% python3 -q
>>> import numpy as np
>>> np.set_printoptions(precision=3, suppress=True, linewidth=100)
>>> mat = np.array([[4.0, 6.0, -1.0], [0.0, -6.0, 6.0], [0.0, 7.0, -4.0]])
>>> vals, vecs = np.linalg.eig(mat)
>>> np.sort(np.linalg.eigvals(mat.T))
array([-11.557,   1.557,   4.   ])
>>> np.sort(np.linalg.eigvals(mat @ mat))
array([  2.426,  16.   , 133.574])
>>> np.sort(np.linalg.eigvals(np.linalg.inv(mat)))
array([-0.087,  0.25 ,  0.642])
>>> O = mat.astype(float).copy()
>>> for j in range(3):
...     O[:, j] -= O[:, :j] @ (O[:, :j].T @ O[:, j])
...     O[:, j] /= np.linalg.norm(O[:, j])
... 
>>> np.round(O.T @ O, 3) + 0
array([[1., 0., 0.],
       [0., 1., 0.],
       [0., 0., 1.]])
>>> np.round(O.T @ mat, 3) + 0
array([[ 4.   ,  6.   , -1.   ],
       [ 0.   ,  9.22 , -6.942],
       [ 0.   ,  0.   ,  1.952]])
>>> K = np.tanh(np.array([[0.1],
...     [-0.1],
...     [-0.2],
...     [0.3],
...     [0.9],
...     [-0.1],
...     [1.6],
...     [2.1],
...     [0.9],
...     [0.2],
...     [0.3],
...     [-1.4],
...     [-0.9],
...     [-0.9],
...     [-0.8],
...     [0.1],
...     [1.1],
...     [0.5],
...     [-1.4],
...     [0.1],
...     [-1.4]]) @ np.array([[0.3, -0.3, -0.7]]))
>>> K
array([[ 0.03 , -0.03 , -0.07 ],
       [-0.03 ,  0.03 ,  0.07 ],
       [-0.06 ,  0.06 ,  0.139],
       [ 0.09 , -0.09 , -0.207],
       [ 0.264, -0.264, -0.558],
       [-0.03 ,  0.03 ,  0.07 ],
       [ 0.446, -0.446, -0.808],
       [ 0.558, -0.558, -0.9  ],
       [ 0.264, -0.264, -0.558],
       [ 0.06 , -0.06 , -0.139],
       [ 0.09 , -0.09 , -0.207],
       [-0.397,  0.397,  0.753],
       [-0.264,  0.264,  0.558],
       [-0.264,  0.264,  0.558],
       [-0.235,  0.235,  0.508],
       [ 0.03 , -0.03 , -0.07 ],
       [ 0.319, -0.319, -0.647],
       [ 0.149, -0.149, -0.336],
       [-0.397,  0.397,  0.753],
       [ 0.03 , -0.03 , -0.07 ],
       [-0.397,  0.397,  0.753]])
>>> cov = mat.T @ mat
>>> np.diag(cov)
array([ 16., 121.,  53.])
>>> np.linalg.matrix_rank(cov)
np.int64(3)
>>> print(cov)
[[ 16.  24.  -4.]
 [ 24. 121. -70.]
 [ -4. -70.  53.]]
>>> np.linalg.svd(mat, compute_uv=False) ** 2
array([168.149,  20.335,   1.516])
>>> np.allclose(cov, cov.T)
True
>>> print((mat @ mat.T).shape)
(3, 3)
